% python3 -q
>>> import numpy as np
>>> np.set_printoptions(precision=3, suppress=True, linewidth=140, sign=" ")
>>> def tidy(a):
...     return np.round(a, 3) + 0
... 
>>> K = np.load("w.npy")
>>> K
array([[-16.484,  -8.035,  -7.981],
       [  8.322, -18.168,   0.825],
       [ 15.923,  -3.604,  11.553],
       [-14.204,  10.372,   9.522],
       [ 12.174,  13.57 ,  -8.224],
       [  4.572,  19.239,  -2.992],
       [ 19.214,   5.525,  -0.554],
       [-16.45 ,  -1.671,  11.251],
       [-12.812,   8.83 ,  12.565],
       [ -4.261,   5.207, -18.834],
       [ -5.99 , -18.235,   5.621],
       [  4.332,   8.456,  17.599],
       [ -4.973,  -6.124, -18.378],
       [  6.423,  18.171,  -5.345],
       [ -0.956,  13.257,  14.945],
       [ -2.314,   4.149,  19.428]])
>>> P = K @ np.linalg.solve(K.T @ K, K.T)
>>> tidy(np.linalg.eigvalsh(P))
array([ 0.,  0.,  0.,  0.,  0.,  0.,  0.,  0.,  0.,  0.,  0.,  0.,  0.,  1.,  1.,  1.])
>>> np.linalg.matrix_rank(np.eye(16) - P)
np.int64(13)
>>> tidy(P @ K[:, 0])
array([-16.484,   8.322,  15.923, -14.204,  12.174,   4.572,  19.214, -16.45 , -12.812,  -4.261,  -5.99 ,   4.332,  -4.973,   6.423,
        -0.956,  -2.314])
>>> np.allclose(P @ P, P)
True
>>> Z = K[[4, 5]].astype(float)
>>> for _ in range(6):
...     z = np.linalg.norm(K[:, None] - Z, axis=-1).argmin(axis=1)
...     Z = np.array([K[z == j].mean(axis=0) for j in range(2)])
... 
>>> z
array([ 0,  0,  0,  1,  0,  1,  0,  1,  1,  0,  0,  1,  0,  1,  1,  1])
>>> np.bincount(z)
array([ 8,  8])
>>> tidy(Z)
array([[ 2.991, -3.733, -4.496],
       [-3.926, 10.1  ,  9.622]])
>>> F = np.load("test15.npy")
>>> tidy(F)
array([[ 0.358, -0.718, -0.34 ,  0.491],
       [-0.718,  0.198, -0.38 ,  0.549],
       [-0.34 , -0.38 ,  0.82 ,  0.26 ],
       [ 0.491,  0.549,  0.26 ,  0.624]])
>>> other = np.linalg.inv(F)
>>> (np.abs(other) > 1e-9).astype(int)
array([[ 1,  1,  1,  1],
       [ 1,  1,  1,  1],
       [ 1,  1,  1,  1],
       [ 1,  1,  1,  1]])
>>> vals, evecs = np.linalg.eigh(F)
>>> x0 = np.array([5, 4, -2, 0])
>>> tidy(evecs * np.maximum(vals, 0) @ evecs.T)
array([[ 0.679, -0.359, -0.17 ,  0.246],
       [-0.359,  0.599, -0.19 ,  0.274],
       [-0.17 , -0.19 ,  0.91 ,  0.13 ],
       [ 0.246,  0.274,  0.13 ,  0.812]])
>>> tidy(x0 @ F @ x0)
np.float64(-0.442)
>>> tidy(x0 @ F @ x0 / (x0 @ x0)), tidy(vals[0]), tidy(vals[-1])
(np.float64(-0.01), np.float64(-1.0), np.float64(1.0))
>>> tidy(F @ F.T)
array([[ 1.,  0.,  0.,  0.],
       [ 0.,  1.,  0.,  0.],
       [ 0.,  0.,  1.,  0.],
       [ 0.,  0.,  0.,  1.]])
>>> feats = np.loadtxt("dump.csv", delimiter=",")
>>> feats
array([[-15.494,  -9.648,  -8.177],
       [ -6.255,  -2.33 ,  18.853],
       [-17.532,  -0.686,  -9.6  ],
       [-16.985,   4.367,   9.614],
       [  7.152,  16.665,  -8.433],
       [ -3.114,  -2.435,  19.606],
       [ 14.943,  13.179,  -1.737],
       [ 19.905,   1.208,  -1.525],
       [-14.41 ,  10.303,   9.285],
       [-10.935,  16.494,   2.892],
       [  0.578,  17.508,  -9.651],
       [ 17.965,   6.712,  -5.673],
       [  7.718,  12.297, -13.755],
       [ 15.207, -10.411,  -7.769],
       [  3.507,  15.63 ,  11.975],
       [  5.375, -19.199,   1.585],
       [ 11.126,  -9.64 , -13.539],
       [-12.942, -12.44 ,   8.818],
       [  0.401,   5.377,  19.259],
       [  0.672,  19.954,  -1.182]])
>>> other = feats / np.sqrt((feats ** 2).mean(axis=1, keepdims=True))
>>> tidy(other[7])
array([ 1.724,  0.105, -0.132])
>>> np.linalg.matrix_rank(other) == np.linalg.matrix_rank(feats)
np.True_
>>> x0 = np.array([4, 2, 3])
>>> h1 = np.maximum(feats @ x0, 0)
>>> tidy(np.maximum(feats @ (3 * x0), 0))
array([   0.   ,   80.637,    0.   ,    0.   ,  109.917,  124.476,  242.757,  232.383,    0.   ,    0.   ,   25.125,  204.795,   42.603,
         50.097,  243.639,    0.   ,    0.   ,    0.   ,  210.405,  117.15 ])
>>> A = np.load("a.npy")
>>> A
array([[-1.   ,  0.97 ,  0.851],
       [-0.446,  0.197,  0.119],
       [ 0.235, -0.1  , -0.06 ],
       [-0.617,  0.291,  0.178],
       [-0.744,  0.38 ,  0.235],
       [ 0.834, -0.462, -0.291],
       [-0.446,  0.197,  0.119],
       [ 0.99 , -0.8  , -0.578],
       [ 0.958, -0.664, -0.446],
       [ 0.99 , -0.8  , -0.578],
       [-0.446,  0.197,  0.119],
       [-0.235,  0.1  ,  0.06 ],
       [-0.446,  0.197,  0.119],
       [-0.744,  0.38 ,  0.235],
       [ 0.235, -0.1  , -0.06 ],
       [ 0.446, -0.197, -0.119],
       [-0.984,  0.762,  0.537],
       [-0.235,  0.1  ,  0.06 ],
       [ 0.958, -0.664, -0.446],
       [-0.834,  0.462,  0.291],
       [ 0.994, -0.834, -0.617],
       [-0.617,  0.291,  0.178],
       [-0.996,  0.862,  0.653],
       [-0.958,  0.664,  0.446],
       [ 0.894, -0.537, -0.345]])
>>> cen = A - A.mean(axis=0)
>>> evecs = np.linalg.svd(cen)[2][:2]
>>> other = cen - cen @ evecs.T @ evecs
>>> tidy(np.linalg.norm(other) / np.linalg.norm(cen))
np.float64(0.014)
>>> tidy(np.diag(evecs.T @ evecs))
array([ 0.975,  0.496,  0.529])
>>> tidy((cen @ evecs.T).std(axis=0))
array([ 0.978,  0.126])
>>> tidy(np.cov(cen @ evecs.T, rowvar=False))
array([[ 0.995,  0.   ],
       [ 0.   ,  0.017]])
>>> other = np.c_[A[:, :2] @ np.array([[-2, -2], [-2, -2]]), np.array([-2, 0, 2, 2, -2, 2, -2, 2, 1, 1, -2, 0, -1, 2, 0, 1, 2, 0, -2, -1, -1, 1, 1, 1, 1])]
>>> tidy(other)
array([[ 0.06 ,  0.06 , -2.   ],
       [ 0.498,  0.498,  0.   ],
       [-0.27 , -0.27 ,  2.   ],
       [ 0.652,  0.652,  2.   ],
       [ 0.728,  0.728, -2.   ],
       [-0.744, -0.744,  2.   ],
       [ 0.498,  0.498, -2.   ],
       [-0.38 , -0.38 ,  2.   ],
       [-0.588, -0.588,  1.   ],
       [-0.38 , -0.38 ,  1.   ],
       [ 0.498,  0.498, -2.   ],
       [ 0.27 ,  0.27 ,  0.   ],
       [ 0.498,  0.498, -1.   ],
       [ 0.728,  0.728,  2.   ],
       [-0.27 , -0.27 ,  0.   ],
       [-0.498, -0.498,  1.   ],
       [ 0.444,  0.444,  2.   ],
       [ 0.27 ,  0.27 ,  0.   ],
       [-0.588, -0.588, -2.   ],
       [ 0.744,  0.744, -1.   ],
       [-0.32 , -0.32 , -1.   ],
       [ 0.652,  0.652,  1.   ],
       [ 0.268,  0.268,  1.   ],
       [ 0.588,  0.588,  1.   ],
       [-0.714, -0.714,  1.   ]])
>>> np.linalg.matrix_rank(other)
np.int64(2)
>>> tidy(np.linalg.norm(np.linalg.qr(A)[0].T @ other, axis=0) ** 2 / ((other ** 2).sum(axis=0) + 1e-12))
array([ 1.  ,  1.  ,  0.14])
>>> tidy(np.linalg.lstsq(A, other[:, 0])[0])
array([-2., -2.,  0.])
>>> cov = np.cov(A, rowvar=False)
>>> tidy(np.linalg.eigvalsh(cov)[::-1])
array([ 0.995,  0.017,  0.   ])
>>> tidy(np.corrcoef(A[:, 0], A[:, 2])[0, 1])
np.float64(-0.95)
>>> np.argsort(-A.std(axis=0).round(6), kind="stable")
array([ 0,  1,  2])
>>> np.median(A, axis=0)
array([-0.446,  0.197,  0.119])
>>> tidy(A.std(axis=0))
array([ 0.741,  0.527,  0.38 ])
>>> tidy(np.linalg.norm(A, 1)), tidy(np.linalg.norm(A, np.inf))
(np.float64(17.282), np.float64(2.821))
>>> tidy(np.linalg.norm(A[12] - A[13]))
np.float64(0.368)
>>> tidy(np.linalg.norm(A[12], 1)), tidy(np.linalg.norm(A[12], np.inf))
(np.float64(0.762), np.float64(0.446))
>>> tidy(np.linalg.norm(A, 2))
np.float64(4.911)
>>> tidy(np.linalg.norm(A, axis=1))
array([ 1.633,  0.502,  0.262,  0.705,  0.868,  0.997,  0.502,  1.398,  1.248,  1.398,  0.502,  0.262,  0.502,  0.868,  0.262,  0.502,
        1.355,  0.262,  1.248,  0.997,  1.437,  0.705,  1.47 ,  1.248,  1.098])
>>> tidy(np.linalg.norm(A, axis=0))
array([ 3.733,  2.64 ,  1.906])
>>> np.linalg.norm(A, axis=1).argmax()
np.int64(0)
>>> f = np.array([0, 2, 2])
>>> W0 = np.array([np.roll(f, i) for i in range(3)])
>>> W0
array([[ 0,  2,  2],
       [ 2,  0,  2],
       [ 2,  2,  0]])
>>> O, evecs = np.linalg.qr(W0[:, :1])[0], np.linalg.qr(W0[:, 1:])[0]
>>> sv = np.linalg.svd(O.T @ evecs, compute_uv=False)
>>> (sv > 0.9).sum()
np.int64(0)
>>> tidy(np.degrees(np.arccos(sv.clip(0, 1))))
array([ 54.736])
>>> np.trace(W0)
np.int64(0)
>>> tidy(np.abs(np.linalg.eigvals(W0)).max())
np.float64(4.0)
>>> tidy(np.sort(np.abs(np.linalg.eigvals(W0))))
array([ 2.,  2.,  4.])
>>> (W0 + W0.T) / 2
array([[ 0.,  2.,  2.],
       [ 2.,  0.,  2.],
       [ 2.,  2.,  0.]])
>>> arr = np.array([[-1.0, 0.0, 0.0], [0.0, 1.0, 0.0], [0.0, 0.0, -1.0]])
>>> vals, evecs = np.linalg.eig(arr)
>>> vals
array([-1.,  1., -1.])
>>> tidy(np.sort(np.linalg.eigvals(np.linalg.inv(arr))))
array([-1., -1.,  1.])
>>> arr @ evecs[:, 0] - vals[0] * evecs[:, 0]
array([ 0.,  0.,  0.])
>>> np.prod(vals)
np.float64(1.0)
>>> tidy(np.sort(np.linalg.eigvals(arr @ arr)))
array([ 1.,  1.,  1.])
>>> (arr != 0).astype(int)
array([[ 1,  0,  0],
       [ 0,  1,  0],
       [ 0,  0,  1]])
>>> arr @ arr
array([[ 1.,  0.,  0.],
       [ 0.,  1.,  0.],
       [ 0.,  0.,  1.]])
>>> np.flatnonzero(np.linalg.matrix_power((arr != 0) + (arr.T != 0) + np.eye(3), 3)[1])
array([ 1])
>>> x0 = np.array([8, 8, 3])
>>> arr @ (2 * x0)
array([-16.,  16.,  -6.])
>>> np.einsum("ij,j->i", arr, x0)
array([-8.,  8., -3.])
>>> arr @ np.eye(3)[2]
array([ 0.,  0., -1.])
>>> (arr * x0).sum(axis=1)
array([-8.,  8., -3.])
>>> np.sign((arr @ x0).round(6))
array([-1.,  1., -1.])
>>> J = np.load("m.npy")
>>> J
array([[ 0.083, 18.659, -0.684],
       [-0.973, 23.009,  1.002],
       [-0.773, 19.823, -2.287],
       [-1.008, 20.073,  0.379],
       [-0.633, 18.697,  0.051],
       [ 2.069, 20.139, -2.439],
       [-0.581, 18.635, -0.633],
       [ 0.42 , 19.688, -0.408],
       [-0.311, 19.919,  0.081],
       [ 0.67 , 20.508,  2.437],
       [ 0.248, 21.39 , -0.099],
       [ 1.311, 19.946,  0.847],
       [-0.025, 20.663, -1.068],
       [-0.509, 19.79 , -0.354],
       [-0.006, 19.124, -0.711],
       [ 0.236, 21.291, -0.921],
       [-0.053, 20.763,  0.44 ]])
>>> P = J @ np.linalg.solve(J.T @ J, J.T)
>>> np.trace(P)
np.float64(3.0)
>>> tidy(np.linalg.norm(J, 2) / np.linalg.norm(J))
np.float64(0.998)
>>> round(np.log10(np.linalg.cond(J)))
1
>>> np.argsort(-np.linalg.norm(J, axis=0).round(6), kind="stable")[:3]
array([ 1,  2,  0])
>>> tidy(np.abs(np.linalg.svd(J)[2][-1]))
array([ 0.988,  0.001,  0.154])
>>> cen = J - J.mean(axis=0)
>>> Uu, sv, Vt = np.linalg.svd(cen, full_matrices=False)
>>> tidy(sv)
array([ 5.172,  3.915,  3.172])
>>> np.searchsorted(np.cumsum(sv ** 2) / (sv ** 2).sum(), 0.9) + 1
np.int64(3)
>>> np.abs(Uu[:, 0]).argmax()
np.int64(1)
>>> tidy(sv ** 2 / (sv ** 2).sum())
array([ 0.513,  0.294,  0.193])
>>> tidy((sv ** 2).sum() ** 2 / (sv ** 4).sum())
np.float64(2.585)
>>> (np.sign(Uu[:, 0]) == np.sign(Uu[0, 0])).astype(int)
array([ 1,  0,  1,  0,  1,  1,  1,  1,  0,  0,  0,  0,  1,  1,  1,  0,  0])
>>> tidy(Vt[0] * np.sign(Vt[0, np.abs(Vt[0]).argmax()]))
array([-0.093,  0.643,  0.76 ])
>>> tidy(cen.mean(axis=0))
array([ 0.,  0.,  0.])
>>> m1 = np.loadtxt("x.csv", delimiter=",")
>>> m1
array([[-2.11 ,  0.277,  2.908],
       [-2.168,  0.412,  2.908],
       [-1.034,  0.149,  1.491],
       [ 0.029, -0.108, -0.037],
       [-2.137,  0.188,  2.941],
       [-0.978,  0.065,  1.362],
       [-1.   ,  0.16 ,  1.589],
       [-1.935,  0.282,  2.987],
       [-0.046, -0.134, -0.029],
       [-1.072, -0.057,  1.576]])
>>> tidy(np.linalg.norm(m1, 2) / np.linalg.norm(m1))
np.float64(0.999)
>>> tidy(np.abs(np.linalg.svd(m1)[2][-1]))
array([ 0.818,  0.07 ,  0.57 ])
>>> np.linalg.cond(m1) > 100
np.False_
>>> [round(float(x), 3) for x in np.linalg.svd(m1, compute_uv=False)[:3]]
[8.094, 0.316, 0.218]
>>> np.linalg.matrix_rank(m1, rtol=0.1)
np.int64(1)
